$ python3 -q
>>> import numpy as np
>>> np.set_printoptions(precision=2, suppress=True, linewidth=120, floatmode="fixed")
>>> m1 = np.load("x.npy")
>>> m1
array([[4, 4, 0],
       [4, 4, 0],
       [0, 0, 0]])
>>> # 2 groups of indices that never mix
>>> np.unique(m1.round(6), axis=0).shape
(2, 3)
>>> m1 @ np.linalg.pinv(m1) @ m1
array([[4.00, 4.00, 0.00],
       [4.00, 4.00, 0.00],
       [0.00, 0.00, 0.00]])
>>> np.linalg.lstsq(m1[:-1].T, m1[-1])[2]
np.int32(1)
>>> r0 = np.array([3, 1])
>>> print(np.cross(m1[2, :3], m1[1, :3]))
[0 0 0]
>>> np.convolve(m1[2], r0)
array([0, 0, 0, 0])
>>> print(np.correlate(m1[2], m1[1], "full"))
[0 0 0 0 0]
>>> E = np.array([[3.0, -2.0, -3.0], [0.0, 4.0, 4.0], [0.0, 0.0, 0.0]])
>>> # rank 2
>>> np.unique(E.round(6), axis=0).shape
(3, 3)
>>> np.linalg.lstsq(E[:-1].T, E[-1])[2]
np.int32(2)
>>> q, _ = np.linalg.qr(np.array([[-0.1, 0.1, 0.2], [1.8, -1.0, -0.4], [0.3, 0.6, -2.2]]))
>>> F = q[:, :3]
>>> print(F)
[[-0.05  0.07  1.00]
 [ 0.98 -0.16  0.06]
 [ 0.16  0.98 -0.06]]
>>> def softmax(z):
...     e = np.exp(z - z.max(axis=-1, keepdims=True))
...     return e / e.sum(axis=-1, keepdims=True)
... 
>>> print(softmax(F[1]))
[0.58 0.19 0.23]
>>> softmax(F[1] + -1)
array([0.58, 0.19, 0.23])
>>> print(np.round(softmax(10 * F[1]), 2) + 0)
[1.00 0.00 0.00]
>>> softmax(F).sum(axis=1)
array([1.00, 1.00, 1.00])
>>> scores = F @ F.T / np.sqrt(3)
>>> softmax(scores).round(6).argmax(axis=1)
array([0, 1, 2])
>>> print(softmax(scores))
[[0.47 0.26 0.26]
 [0.26 0.47 0.26]
 [0.26 0.26 0.47]]
>>> print(softmax(scores)[1] @ F)
[0.49 0.20 0.28]
>>> softmax(scores + np.triu(np.full(scores.shape, -np.inf), 1))
array([[1.00, 0.00, 0.00],
       [0.36, 0.64, 0.00],
       [0.26, 0.26, 0.47]])
>>> vec = np.array([1, 1, 2])
>>> F.T @ (F @ vec)
array([1.00, 1.00, 2.00])
>>> np.sort(np.abs(np.degrees(np.angle(np.linalg.eigvals(F)))))
array([  0.00, 129.53, 129.53])
>>> round(float(np.linalg.norm(vec)), 2), np.round(np.linalg.norm(F @ vec), 2)
(2.45, np.float64(2.45))
>>> round(np.linalg.det(F), 2)
np.float64(1.0)
>>> np.abs(np.linalg.eigvals(F))
array([1.00, 1.00, 1.00])
>>> np.linalg.inv(F)
array([[-0.05,  0.98,  0.16],
       [ 0.07, -0.16,  0.98],
       [ 1.00,  0.06, -0.06]])
>>> [p for p in range(1, 25) if np.allclose(np.linalg.matrix_power(F, p), np.eye(3))]
[]
>>> np.round(np.linalg.norm(F, "nuc"), 2)
np.float64(3.0)
>>> round(np.linalg.norm(F, 1), 2), np.round(np.linalg.norm(F, np.inf), 2)
(np.float64(1.21), np.float64(1.21))
>>> np.linalg.norm(F, axis=0)
array([1.00, 1.00, 1.00])
>>> round(np.linalg.norm(F[0] - F[1]), 2)
np.float64(1.41)
>>> round(np.linalg.norm(F[0], 1), 2), np.round(np.linalg.norm(F[0], np.inf), 2)
(np.float64(1.12), np.float64(1.0))
>>> np.round(np.linalg.norm(F) ** 2 / np.linalg.norm(F, 2) ** 2, 2)
np.float64(3.0)
>>> print(np.linalg.norm(F, axis=1))
[1.00 1.00 1.00]
>>> rng = np.random.default_rng(21041)
>>> labels = rng.permutation(3)
>>> labels
array([1, 2, 0])
>>> Y = F[labels][:, labels]
>>> np.diag(Y)
array([-0.16, -0.06, -0.05])
>>> np.sort(np.abs(np.linalg.eigvals(Y)))
array([1.00, 1.00, 1.00])
>>> print(round(float(np.trace(Y)), 2))
-0.27
>>> hat = np.triu(np.array([[1, -1, 1], [2, -1, 0], [0, -1, 3]]), 1) + np.eye(3)
>>> Y = hat @ F @ np.linalg.inv(hat)
>>> hat @ F - F @ hat
array([[-0.82,  1.09, -0.07],
       [ 0.00,  0.98, -0.98],
       [ 0.00,  0.16, -0.16]])
>>> np.round(np.linalg.det(Y), 2)
np.float64(1.0)
>>> print(np.linalg.matrix_rank(Y))
3
>>> print(np.poly(Y))
[ 1.00  0.27 -0.27 -1.00]
>>> X = np.load("block4.npy")
>>> print(X)
[[ 19.80  -2.69   0.79]
 [ 19.57  -3.53   2.13]
 [-19.87   0.78   2.16]
 [  0.79  10.81 -16.81]
 [ 19.32   1.14  -5.03]
 [  0.24 -10.90  16.77]
 [-13.10   9.21 -11.98]
 [ 19.58  -3.50   2.08]
 [-11.07  -8.19  14.51]
 [ -8.55  -9.16  15.58]
 [ 16.50  -7.37   8.57]
 [ 18.36   2.79  -7.42]
 [ -7.22  -9.58  16.00]
 [-19.90   1.95   0.36]]
>>> np.argsort(-np.linalg.norm(X, axis=0).round(6), kind="stable")[:3]
array([0, 2, 1])
>>> np.linalg.matrix_rank(X, rtol=0.1)
np.int64(2)
>>> [round(float(x), 2) for x in np.linalg.svd(X, compute_uv=False)[:3]]
[58.34, 46.87, 0.0]
>>> Ac = X - X.mean(axis=0)
>>> vecs = np.linalg.svd(Ac)[2][:2]
>>> Y = Ac - Ac @ vecs.T @ vecs
>>> print(np.round(np.cov(Ac @ vecs.T, rowvar=False), 2) + 0)
[[258.14   0.00]
 [  0.00 153.90]]
>>> print(np.round(Y.std(axis=0), 2) + 0)
[0.00 0.00 0.00]
>>> np.round(np.linalg.norm(Y) / np.linalg.norm(Ac), 2)
np.float64(0.0)
>>> (Ac @ vecs.T).std(axis=0)
array([15.48, 11.95])
>>> W1 = np.array([[2, 3, 0, 0], [2, -2, -3, -3], [0, 3, 3, 2]])
>>> c = np.array([-3, -8, 0, -5])
>>> act = np.maximum(X @ W1 + c, 0)
>>> print((act > 0).mean(axis=0))
[0.50 0.71 0.64 0.57]
>>> W2 = np.array([[1, 2], [0, 2], [1, 0], [1, 1]])
>>> W1 @ W2
array([[ 2, 10],
       [-4, -3],
       [ 5,  8]])
>>> gram = X.T @ X
>>> print(np.allclose(gram, gram.T))
True
>>> np.trace(gram), round(float((X ** 2).sum()), 2)
(np.float64(5600.0), 5600.0)
>>> data = np.load("test3.npy")
>>> data
array([[ 2.70, -3.34, -2.56],
       [-4.21, -0.12,  2.70],
       [-2.86, -4.00,  0.90],
       [-3.78, -2.74,  1.80],
       [ 2.51,  4.28, -0.60],
       [-3.36,  2.45,  2.77],
       [ 3.78, -1.63, -2.84],
       [ 0.15, -4.83, -1.26],
       [-1.33, -4.81, -0.29],
       [ 3.70, -1.80, -2.84],
       [-2.50,  3.55,  2.48],
       [ 4.18, -0.11, -2.74],
       [ 0.29,  4.89,  0.99],
       [-0.03, -4.87, -1.15],
       [ 3.93, -1.20, -2.84],
       [-3.92,  1.24,  2.84],
       [-4.15,  0.33,  2.77],
       [ 0.87, -4.63, -1.68]])
>>> left, s, vt = np.linalg.svd(data)
>>> vecs = vt[:(s > 1e-8).sum()]
>>> vec = data[17] + 4 * data[9] + rng.integers(2) * np.eye(3)[0]
>>> print(vec)
[ 16.67 -11.84 -13.03]
>>> round(float(np.linalg.norm(vec - vecs.T @ vecs @ vec)), 2)
0.53
>>> np.allclose(vecs.T @ vecs @ vec, vec)
False
>>> print(np.linalg.matrix_rank(np.vstack([data, vec])))
3
